$ python3 -q
>>> import numpy as np
>>> np.set_printoptions(precision=3, suppress=True, linewidth=200, legacy="1.25")
>>> cent = np.sign(np.array([[3, -3, 3, 3], [-1, -2, -1, -1], [-2, -1, 3, -1], [-1, 0, 2, -1]]))
>>> other = (np.tril(cent, -1) + np.eye(4)) @ (np.triu(cent, 1) + np.eye(4))
>>> ev = np.array([0, 3, 0, 0])
>>> data = np.rint(other * ev @ np.linalg.inv(other)) + 0
>>> print(data)
[[-3.  0.  3. -6.]
 [ 6.  0. -6. 12.]
 [ 0.  0.  0.  0.]
 [ 3.  0. -3.  6.]]
>>> # null space of dimension 3
>>> print(np.kron(np.eye(2, dtype=int), data))
[[-3.  0.  3. -6. -0.  0.  0. -0.]
 [ 6.  0. -6. 12.  0.  0. -0.  0.]
 [ 0.  0.  0.  0.  0.  0.  0.  0.]
 [ 3.  0. -3.  6.  0.  0. -0.  0.]
 [-0.  0.  0. -0. -3.  0.  3. -6.]
 [ 0.  0. -0.  0.  6.  0. -6. 12.]
 [ 0.  0.  0.  0.  0.  0.  0.  0.]
 [ 0.  0. -0.  0.  3.  0. -3.  6.]]
>>> np.round(np.linalg.det(data[::-1]), 3)
0.0
>>> round(float(np.linalg.eigvals(data).sum().real), 3)
3.0
>>> data @ np.linalg.pinv(data) @ data
array([[-3.,  0.,  3., -6.],
       [ 6.,  0., -6., 12.],
       [ 0.,  0.,  0.,  0.],
       [ 3.,  0., -3.,  6.]])
>>> np.linalg.lstsq(data[:-1].T, data[-1])[2]
1
>>> np.abs(np.diag(np.linalg.qr(data)[1])) > 1e-9
array([ True, False, False, False])
>>> np.round(np.trace(np.linalg.pinv(data) @ data), 3)
1.0
>>> rk = np.linalg.matrix_rank(data)
>>> rk
1
>>> N = np.linalg.svd(data)[2][rk:].T
>>> N.shape
(4, 3)
>>> np.linalg.matrix_rank(data.T @ data), np.linalg.matrix_rank(data @ data.T)
(1, 1)
>>> np.round(data @ N, 3) + 0
array([[0., 0., 0.],
       [0., 0., 0.],
       [0., 0., 0.],
       [0., 0., 0.]])
>>> [int(np.linalg.matrix_rank(np.delete(data, i, axis=0))) for i in range(4)]
[1, 1, 1, 1]
>>> [int(np.linalg.matrix_rank(data[:, :j + 1])) for j in range(4)]
[1, 1, 1, 1]
